% python3 -q
>>> import numpy as np
>>> np.set_printoptions(suppress=True, linewidth=120)
>>> rnd = lambda a: np.round(a, 2) + 0
>>> E = np.array([[-0.7, 0.26, -0.2, -0.42],
...     [-2.15, 3.31, -2.9, 1.46],
...     [-0.64, -0.16, -0.58, 3.19],
...     [-0.17, 2.14, -1.59, 0.33],
...     [1.5, -1.5, 0.9, 1.91]])
>>> # rank 3
>>> Uu, sigma, VT = np.linalg.svd(E)
>>> evecs = VT[:(sigma > 1e-8).sum()]
>>> rng = np.random.default_rng(3123)
>>> x = E[1] + 2 * E[0] + rng.integers(2) * np.eye(4)[2]
>>> x
array([-3.55,  3.83, -3.3 ,  0.62])
>>> rnd(np.linalg.norm(x - evecs.T @ evecs @ x))
np.float64(0.0)
>>> np.linalg.matrix_rank(np.vstack([E, x]))
np.int64(3)
>>> Y = np.array([[3, -5], [-9, 8], [-3, -5], [4, -5]])
>>> rnd(np.einsum("ik,kj->ji", E, Y))
array([[ -5.52, -21.7 ,  14.02, -13.68,  22.94],
       [  8.68,  44.43, -11.13,  24.27, -33.55]])
>>> rnd(E @ Y)
array([[ -5.52,   8.68],
       [-21.7 ,  44.43],
       [ 14.02, -11.13],
       [-13.68,  24.27],
       [ 22.94, -33.55]])
>>> rnd(np.einsum("ij->j", E))
array([-2.16,  4.05, -4.37,  6.47])
>>> np.unique(E.round(6), axis=0).shape
(5, 4)
>>> rnd(E @ np.linalg.pinv(E) @ E)
array([[-0.7 ,  0.26, -0.2 , -0.42],
       [-2.15,  3.31, -2.9 ,  1.46],
       [-0.64, -0.16, -0.58,  3.19],
       [-0.17,  2.14, -1.59,  0.33],
       [ 1.5 , -1.5 ,  0.9 ,  1.91]])
>>> np.allclose(E[:-1].T @ np.linalg.lstsq(E[:-1].T, E[-1])[0], E[-1])
True
>>> np.abs(np.diag(np.linalg.qr(E)[1])) > 1e-9
array([ True,  True,  True, False])
>>> A = np.array([[2, -2, 3, 4, -1],
...     [3, 2, 0, 6, 3],
...     [-3, 1, -3, -6, -3],
...     [0, 2, 2, 0, -1]])
>>> ang = np.radians(60)
>>> R = np.eye(5)
>>> R[2, 2] = R[4, 4] = np.cos(ang)
>>> R[2, 4], R[4, 2] = -np.sin(ang), np.sin(ang)
>>> rnd(R)
array([[ 1.  ,  0.  ,  0.  ,  0.  ,  0.  ],
       [ 0.  ,  1.  ,  0.  ,  0.  ,  0.  ],
       [ 0.  ,  0.  ,  0.5 ,  0.  , -0.87],
       [ 0.  ,  0.  ,  0.  ,  1.  ,  0.  ],
       [ 0.  ,  0.  ,  0.87,  0.  ,  0.5 ]])
>>> Y = A @ R.T
>>> rnd(np.linalg.svd(A, compute_uv=False)), rnd(np.linalg.svd(Y, compute_uv=False))
(array([11.51,  4.6 ,  3.  ,  1.56]), array([11.51,  4.6 ,  3.  ,  1.56]))
>>> x = np.array([-1, 5, 1, -1, -2])
>>> np.einsum("ij,j->i", A, x)
array([-11,  -5,  17,  14])
>>> np.linalg.norm(A @ x) <= np.linalg.norm(A, 2) * np.linalg.norm(x) + 1e-9
np.True_
>>> rnd(np.linalg.norm(A) ** 2 / np.linalg.norm(A, 2) ** 2)
np.float64(1.25)
>>> A[2] @ A[1]
np.int64(-52)
>>> rnd(np.linalg.norm(A, "nuc"))
np.float64(20.67)
>>> rnd(np.linalg.norm(A, axis=0))
array([4.69, 3.61, 4.69, 9.38, 4.47])
>>> Y = A / np.sqrt((A ** 2).mean(axis=1, keepdims=True))
>>> rnd(A - A.mean(axis=1, keepdims=True))
array([[ 0.8, -3.2,  1.8,  2.8, -2.2],
       [ 0.2, -0.8, -2.8,  3.2,  0.2],
       [-0.2,  3.8, -0.2, -3.2, -0.2],
       [-0.6,  1.4,  1.4, -0.6, -1.6]])
>>> np.linalg.matrix_rank(Y) == np.linalg.matrix_rank(A)
np.True_
